% python3 -q
>>> import numpy as np
>>> import numpy.linalg as la
>>> np.set_printoptions(precision=2, suppress=True, linewidth=140, legacy="1.25")
>>> W0 = np.load("case7.npy")
>>> W0
array([[-8,  7,  0,  0,  0,  0],
       [-8, -9,  0,  0,  0,  0],
       [ 4, -1,  0,  0,  0,  0],
       [ 0,  0, -8,  7,  0,  0],
       [ 0,  0, -8, -9,  0,  0],
       [ 0,  0,  4, -1,  0,  0],
       [ 0,  0,  0,  0, -8,  7],
       [ 0,  0,  0,  0, -8, -9],
       [ 0,  0,  0,  0,  4, -1]])
>>> O, Rm = la.qr(W0)
>>> print(np.abs(np.diag(Rm)))
[12.  11.4 12.  11.4 12.  11.4]
>>> O.shape, Rm.shape
((9, 6), (6, 6))
>>> np.round(O.T @ O, 2) + 0
array([[1., 0., 0., 0., 0., 0.],
       [0., 1., 0., 0., 0., 0.],
       [0., 0., 1., 0., 0., 0.],
       [0., 0., 0., 1., 0., 0.],
       [0., 0., 0., 0., 1., 0.],
       [0., 0., 0., 0., 0., 1.]])
>>> round(np.trace(O @ O.T), 2)
6.0
>>> np.allclose(Rm.T @ Rm, W0.T @ W0)
True
>>> A2 = np.c_[W0[:, :5] @ np.array([[-2, -3, -3, -1, -3],
...     [1, 0, -1, -1, -3],
...     [0, 2, 3, -1, 0],
...     [-1, -2, 0, 3, 3],
...     [1, -1, -3, -3, -2]]), np.array([3, 0, 0, 1, 1, 1, 3, 1, 0])]
>>> print(A2)
[[ 23  24  17   1   3   3]
 [  7  24  33  17  51   0]
 [ -9 -12 -11  -3  -9   0]
 [ -7 -30 -24  29  21   1]
 [  9   2 -24 -19 -27   1]
 [  1  10  12  -7  -3   1]
 [ -8   8  24  24  16   3]
 [ -8   8  24  24  16   1]
 [  4  -4 -12 -12  -8   0]]
>>> la.norm(la.qr(W0)[0].T @ A2, axis=0) ** 2 / ((A2 ** 2).sum(axis=0) + 1e-12)
array([1.  , 1.  , 1.  , 1.  , 1.  , 0.81])
>>> np.round(la.lstsq(W0, A2[:, 0])[0], 2) + 0
array([-2.,  1.,  0., -1.,  1.,  0.])
>>> np.round(la.norm(A2 - W0 @ la.lstsq(W0, A2)[0], axis=0), 2) + 0
array([0.  , 0.  , 0.  , 0.  , 0.  , 2.03])
>>> print(la.matrix_rank(A2))
6
>>> E = np.loadtxt("w.csv", delimiter=",")
>>> print(E)
[[-1.8 -0.4  1.9]
 [-2.   0.5 -0.9]
 [ 0.2 -0.8  0.1]
 [ 0.   0.6 -0.3]
 [-0.1  0.  -1.9]
 [ 0.5  0.2 -1.1]
 [-0.3  0.2  0.3]
 [ 0.2 -0.3  1. ]
 [ 0.9 -0.1  0. ]
 [-0.6 -1.2 -0.5]
 [-0.6 -0.7 -0.6]
 [-0.5  0.8 -0.3]
 [ 6.   8.  23. ]
 [ 0.9  0.2 -2.4]]
>>> # row 12 is much longer than the rest
>>> x = np.array([-6, 6, -1])
>>> y = E @ x
>>> y
array([  6.5,  15.9,  -6.1,   3.9,   2.5,  -0.7,   2.7,  -4. ,  -6. ,  -3.1,   0. ,   8.1, -11. ,  -1.8])
>>> np.round(la.pinv(E) @ E, 2) + 0
array([[1., 0., 0.],
       [0., 1., 0.],
       [0., 0., 1.]])
>>> la.lstsq(E, y)[0]
array([-6.,  6., -1.])
>>> rng = np.random.default_rng(1772)
>>> y = y + 0.02 * rng.normal(size=14)
>>> print(y)
[  6.49  15.91  -6.09   3.94   2.49  -0.7    2.73  -3.98  -6.02  -3.07   0.02   8.12 -11.01  -1.81]
>>> coef, *_ = la.lstsq(E, y)
>>> np.round(E.T @ (y - E @ coef), 2) + 0
array([0., 0., 0.])
>>> [round(float(la.norm(la.solve(E.T @ E + lam * np.eye(3), E.T @ y))), 2) for lam in (0, 1, 10, 100)]
[8.55, 7.35, 3.4, 0.68]
>>> coef
array([-6.01,  6.  , -1.  ])
>>> Xc = E - E.mean(axis=0)
>>> left, sv, vt = la.svd(Xc, full_matrices=False)
>>> np.searchsorted(np.cumsum(sv ** 2) / (sv ** 2).sum(), 0.9) + 1
1
>>> print(sv ** 2 / (sv ** 2).sum())
[0.97 0.02 0.01]
>>> vt[0] * np.sign(vt[0, np.abs(vt[0]).argmax()])
array([0.24, 0.31, 0.92])
>>> print(np.abs(left[:, 0]).argmax())
12
>>> np.round(Xc.mean(axis=0), 2) + 0
array([0., 0., 0.])
>>> Xc = E - E.mean(axis=0)
>>> evecs = la.svd(Xc)[2][:1]
>>> A2 = Xc - Xc @ evecs.T @ evecs
>>> round(la.norm(A2) / la.norm(Xc), 2)
0.17
>>> (Xc @ evecs.T).std(axis=0)
array([6.62])
>>> np.diag(evecs.T @ evecs)
array([0.06, 0.1 , 0.85])
>>> sv = 10 * 0.5 ** np.arange(4)
>>> m1 = rng.normal(size=(20, 4)) * rng.permutation(sv)
>>> print(m1)
[[ -6.26   0.85   2.97   0.68]
 [ 12.98   0.67   7.52  -0.45]
 [ 14.84   1.23   6.7    0.78]
 [ -4.15   3.69  -1.41  -0.96]
 [  3.62   1.98   1.78   1.46]
 [  7.45   1.77  -4.06   1.04]
 [ -4.81   0.49   2.92  -0.73]
 [ 19.76  -2.33  -2.32   0.66]
 [ 21.19   7.19  -1.4    1.25]
 [  7.17  -0.48  12.4   -0.97]
 [ -5.62  -1.45   0.64  -1.77]
 [ 14.19  -0.08  -3.15  -1.  ]
 [ 14.33  -0.48  -7.05   0.43]
 [-38.22  -2.39   3.21  -1.93]
 [ 19.54   3.18  -3.04   0.04]
 [ 10.03   2.06   2.35  -0.4 ]
 [ -3.87   1.14   0.76   1.27]
 [-23.22   0.06   4.89   0.69]
 [-15.45  -1.03   9.24   0.47]
 [ -4.97   1.6   -1.05  -1.48]]
>>> # column 0 dominates
>>> idx = m1[:, 3] > np.median(m1[:, 3])
>>> u = m1[idx].mean(axis=0) - m1[~idx].mean(axis=0)
>>> u
array([ 2.62,  0.31, -0.89,  1.84])
>>> idx.astype(int)
array([1, 0, 1, 0, 1, 1, 0, 1, 1, 0, 0, 0, 1, 0, 0, 0, 1, 1, 1, 0])
>>> ((m1 - m1.mean(axis=0)) @ u > 0).astype(int)
array([0, 1, 1, 0, 1, 1, 0, 1, 1, 1, 0, 1, 1, 0, 1, 1, 0, 0, 0, 0])
